$ python3 -q
>>> import numpy as np
>>> np.set_printoptions(suppress=True, linewidth=200)
>>> def rd(a):
...     return np.round(a, 1) + 0
... 
>>> Y = np.array([[3, 2, 0, -1], [-3, -1, -3, 0], [-3, 3, -1, 0], [1, -1, -3, -2]])
>>> feats = np.triu(Y)
>>> feats
array([[ 3,  2,  0, -1],
       [ 0, -1, -3,  0],
       [ 0,  0, -1,  0],
       [ 0,  0,  0, -2]])
>>> np.poly(feats)
array([  1.,   1.,  -7., -13.,  -6.])
>>> np.einsum("ii->", feats)
np.int64(-1)
>>> np.einsum("ij,ji->", feats, feats)
np.int64(15)
>>> rd(np.linalg.det(feats[::-1]))
np.float64(-6.0)
>>> np.kron(np.eye(2, dtype=int), feats)
array([[ 3,  2,  0, -1,  0,  0,  0,  0],
       [ 0, -1, -3,  0,  0,  0,  0,  0],
       [ 0,  0, -1,  0,  0,  0,  0,  0],
       [ 0,  0,  0, -2,  0,  0,  0,  0],
       [ 0,  0,  0,  0,  3,  2,  0, -1],
       [ 0,  0,  0,  0,  0, -1, -3,  0],
       [ 0,  0,  0,  0,  0,  0, -1,  0],
       [ 0,  0,  0,  0,  0,  0,  0, -2]])
>>> feats.sum(axis=1)
array([ 4, -4, -1, -2])
>>> rd(np.linalg.svd(feats, compute_uv=False))
array([3.9, 3.2, 1.9, 0.3])
>>> feats.shape
(4, 4)
>>> np.linalg.rank(feats)
Traceback (most recent call last):
  File "<python-input-14>", line 1, in <module>
    np.linalg.rank(feats)
    ^^^^^^^^^^^^^^
AttributeError: module 'numpy.linalg' has no attribute 'rank'
>>> np.count_nonzero(feats)
np.int64(7)
>>> feats - feats[0]
array([[ 0,  0,  0,  0],
       [-3, -3, -3,  1],
       [-3, -2, -1,  1],
       [-3, -2,  0, -1]])
>>> Y = np.array([[1, 1], [3, 1]])
>>> cent = np.array([[-5]])
>>> E = np.block([[Y, np.array([[2], [0]])], [np.zeros((1, 2)), cent]])
>>> E
array([[ 1.,  1.,  2.],
       [ 3.,  1.,  0.],
       [ 0.,  0., -5.]])
>>> x = np.array([1, 3, -4])
>>> y = E @ x
>>> coef, lr = np.zeros(3), 1 / np.linalg.norm(E, 2) ** 2
>>> for i in range(30):
...     coef -= lr * E.T @ (E @ coef - y)
...     if i % 5 == 0: print(i, round(np.linalg.norm(E @ coef - y), 1))
... 
0 5.6
5 1.4
10 1.3
15 1.2
20 1.1
25 1.1
>>> rd(coef)
array([ 1.7,  1.3, -3.9])
>>> evals, vecs = np.linalg.eig(E)
>>> rd(evals)
array([ 2.7, -0.7, -5. ])
>>> mat = np.load("m.npy")
>>> mat
array([[-2.,  0.,  0.],
       [ 0., -2.,  0.],
       [ 0.,  0., -2.]])
>>> # equal to its transpose
>>> x = np.array([3, 1, 1])
>>> h = np.maximum(mat @ x, 0)
>>> mat * (h > 1e-9)[:, None]
array([[-0.,  0.,  0.],
       [ 0., -0.,  0.],
       [ 0.,  0., -0.]])
>>> rd(np.tanh(mat @ x))
array([-1., -1., -1.])
>>> h
array([0., 0., 0.])
>>> np.maximum(mat @ x, 0) - np.maximum(-mat @ x, 0)
array([-6., -2., -2.])
>>> rng = np.random.default_rng(124)
>>> lab = rng.permutation(3)
>>> Y = mat[:, lab] * rng.choice([-1, 1], 3)
>>> Y
array([[ 0.,  0., -2.],
       [ 0., -2.,  0.],
       [-2.,  0.,  0.]])
>>> left, _, VT = np.linalg.svd(mat.T @ Y)
>>> lab
array([2, 1, 0])
>>> rd(np.linalg.lstsq(mat, Y)[0])
array([[0., 0., 1.],
       [0., 1., 0.],
       [1., 0., 0.]])
>>> left @ VT
array([[0., 0., 1.],
       [0., 1., 0.],
       [1., 0., 0.]])
>>> evals, vecs = np.linalg.eigh(mat)
>>> vecs @ np.diag(evals) @ vecs.T
array([[-2.,  0.,  0.],
       [ 0., -2.,  0.],
       [ 0.,  0., -2.]])
>>> evals.sum(), np.trace(mat)
(np.float64(-6.0), np.float64(-6.0))
>>> vecs.T @ mat @ vecs
array([[-2.,  0.,  0.],
       [ 0., -2.,  0.],
       [ 0.,  0., -2.]])
>>> np.unique(evals.round(6) + 0, return_counts=True)[1]
array([3])
>>> evals
array([-2., -2., -2.])
>>> (evals > 1e-8).sum(), (evals < -1e-8).sum()
(np.int64(0), np.int64(3))
>>> vecs.T @ vecs
array([[1., 0., 0.],
       [0., 1., 0.],
       [0., 0., 1.]])
>>> [int(np.linalg.matrix_rank(np.linalg.matrix_power(mat, p))) for p in range(1, 4)]
[3, 3, 3]
>>> rd(np.linalg.matrix_power(mat - np.diag(np.diag(mat)), 3))
array([[0., 0., 0.],
       [0., 0., 0.],
       [0., 0., 0.]])
>>> np.prod(np.diag(mat)), rd(np.linalg.det(mat))
(np.float64(-8.0), np.float64(-8.0))
>>> K = np.array([[0, 0, 0, 0],
...     [0, 0, 0, 0],
...     [7, 0, -3, -1],
...     [0, 0, 0, 0],
...     [-2, 0, 0, 0]])
>>> left, sv, VT = np.linalg.svd(K)
>>> vecs = VT[:(sv > 1e-8).sum()]
>>> x = K[4] + 2 * K[0] + rng.integers(2) * np.eye(4)[1]
>>> x
array([-2.,  1.,  0.,  0.])
>>> rd(np.linalg.norm(x - vecs.T @ vecs @ x))
np.float64(1.0)
>>> rd(np.diag(vecs.T @ vecs))
array([1. , 0. , 0.9, 0.1])
>>> np.linalg.matrix_rank(np.vstack([K, x]))
np.int64(3)
>>> rd(vecs.T @ vecs)
array([[1. , 0. , 0. , 0. ],
       [0. , 0. , 0. , 0. ],
       [0. , 0. , 0.9, 0.3],
       [0. , 0. , 0.3, 0.1]])
>>> rk = np.linalg.matrix_rank(K)
>>> rk
np.int64(2)
>>> N = np.linalg.svd(K)[2][rk:].T
>>> [int(np.linalg.matrix_rank(np.delete(K, i, axis=0))) for i in range(5)]
[2, 2, 1, 2, 1]
>>> rd(N @ N.T)
array([[ 0. ,  0. ,  0. ,  0. ],
       [ 0. ,  1. ,  0. ,  0. ],
       [ 0. ,  0. ,  0.1, -0.3],
       [ 0. ,  0. , -0.3,  0.9]])
>>> N.shape
(4, 2)
>>> np.linalg.matrix_rank(K.T @ K), np.linalg.matrix_rank(K @ K.T)
(np.int64(2), np.int64(2))
>>> np.allclose(K @ N, 0)
True
>>> left, sv, VT = np.linalg.svd(K)
>>> rd(sv)
array([7.9, 0.8, 0. , 0. ])
>>> np.argmax(sv[:-1] / (sv[1:] + 1e-6)) + 1
np.int64(2)
>>> Y = left[:, :2] @ np.diag(sv[:2]) @ VT[:2]
>>> rd(np.linalg.norm(K - Y, 2)), rd(sv[2])
(np.float64(0.0), np.float64(0.0))
>>> rd(np.abs(K - Y).max())
np.float64(0.0)
>>> rd(np.linalg.norm(K - Y) / np.linalg.norm(K))
np.float64(0.0)
>>> G = K.T @ K
>>> np.linalg.matrix_rank(G)
np.int64(2)
>>> np.trace(G), (K ** 2).sum()
(np.int64(63), np.int64(63))
>>> np.diag(G)
array([53,  0,  9,  1])
>>> G
array([[ 53,   0, -21,  -7],
       [  0,   0,   0,   0],
       [-21,   0,   9,   3],
       [ -7,   0,   3,   1]])
>>> rd(np.linalg.eigvalsh(G)[::-1])
array([62.4,  0.6,  0. ,  0. ])
>>> W0 = np.load("run10.npy")
>>> W0
array([[ 1, -1,  1, -1],
       [ 1,  0,  0,  0],
       [ 1,  1,  1,  1]])
>>> # column 3 repeats column 1
>>> x = np.array([2, 0, -1, 0])
>>> np.einsum("ij,j->i", W0, x)
array([1, 2, 1])
>>> W0 @ np.ones(4)
array([0., 1., 4.])
>>> W0 @ (2 * x)
array([2, 4, 2])
>>> W0.reshape(2, -1)
array([[ 1, -1,  1, -1,  1,  0],
       [ 0,  0,  1,  1,  1,  1]])
>>> T = W0.reshape(3, 2, -1)
>>> T.transpose(1, 0, 2)
array([[[ 1, -1],
        [ 1,  0],
        [ 1,  1]],

       [[ 1, -1],
        [ 0,  0],
        [ 1,  1]]])
>>> np.einsum("ihd,ihd->ih", T, T)
array([[2, 2],
       [1, 0],
       [2, 2]])
>>> T[:, 0]
array([[ 1, -1],
       [ 1,  0],
       [ 1,  1]])
>>> A = np.load("a.npy")
>>> rd(A)
array([[-0.5,  0. ,  0.9],
       [ 0. ,  1. ,  0. ],
       [-0.9,  0. , -0.5]])
>>> np.allclose(A @ A.T, A.T @ A)
True
>>> rd(np.linalg.matrix_power(A, 3))
array([[ 1. ,  0. , -0.2],
       [ 0. ,  1. ,  0. ],
       [ 0.2,  0. ,  1. ]])
>>> rd(np.trace(A))
np.float64(0.1)
>>> (A != 0).astype(int)
array([[1, 0, 1],
       [0, 1, 0],
       [1, 0, 1]])
>>> rd(np.sort(np.linalg.eigvals(A).real))
array([-0.5, -0.5,  1. ])
>>> rd(np.linalg.det(A))
np.float64(1.0)
>>> lab = rng.permutation(3)
>>> Y = A[:, lab] * rng.choice([-1, 1], 3)
>>> rd(Y)
array([[ 0.9,  0. , -0.5],
       [ 0. ,  1. ,  0. ],
       [-0.5,  0. , -0.9]])
>>> left, _, VT = np.linalg.svd(A.T @ Y)
>>> rd(np.linalg.lstsq(A, Y)[0])
array([[0., 0., 1.],
       [0., 1., 0.],
       [1., 0., 0.]])
>>> left, sv, VT = np.linalg.svd(Y, full_matrices=False)
>>> np.allclose(left * sv @ VT, Y)
True
>>> (sv > 1e-8).sum()
np.int64(3)
>>> rd(np.sqrt((sv ** 2).sum())), rd(np.linalg.norm(Y))
(np.float64(1.7), np.float64(1.7))
>>> VT @ VT.T
array([[1., 0., 0.],
       [0., 1., 0.],
       [0., 0., 1.]])
>>> sv
array([1., 1., 1.])
>>> rd(np.cumsum(sv ** 2) / np.sum(sv ** 2))
array([0.3, 0.7, 1. ])
>>> rd(left.T @ Y @ VT.T)
array([[1., 0., 0.],
       [0., 1., 0.],
       [0., 0., 1.]])
>>> rd(left.T @ left)
array([[1., 0., 0.],
       [0., 1., 0.],
       [0., 0., 1.]])
>>> sv / sv[0]
array([1., 1., 1.])
>>> G = A.T @ A
>>> rd(np.linalg.svd(A, compute_uv=False) ** 2)
array([1., 1., 1.])
>>> np.diag(G)
array([1., 1., 1.])
>>> np.trace(G), (A ** 2).sum()
(np.float64(3.0), np.float64(3.0))
>>> (A @ A.T).shape
(3, 3)
>>> m1 = np.loadtxt("data.csv", delimiter=",")
>>> m1
array([[1., 4., 0., 0., 0., 0.],
       [2., 0., 0., 0., 0., 0.],
       [1., 1., 0., 0., 0., 0.],
       [0., 0., 1., 4., 0., 0.],
       [0., 0., 2., 0., 0., 0.],
       [0., 0., 1., 1., 0., 0.],
       [0., 0., 0., 0., 1., 4.],
       [0., 0., 0., 0., 2., 0.],
       [0., 0., 0., 0., 1., 1.]])
>>> x = np.array([-2, 0, 3, -3, 0, 3])
>>> y = m1 @ x
>>> coef, lr = np.zeros(6), 1 / np.linalg.norm(m1, 2) ** 2
>>> for i in range(60):
...     coef -= lr * m1.T @ (m1 @ coef - y)
...     if i % 10 == 0: print(i, round(np.linalg.norm(m1 @ coef - y), 1))
... 
0 7.0
10 0.6
20 0.1
30 0.0
40 0.0
50 0.0
>>> rd(np.linalg.cond(m1))
np.float64(2.2)
>>> rd(coef)
array([-2.,  0.,  3., -3.,  0.,  3.])
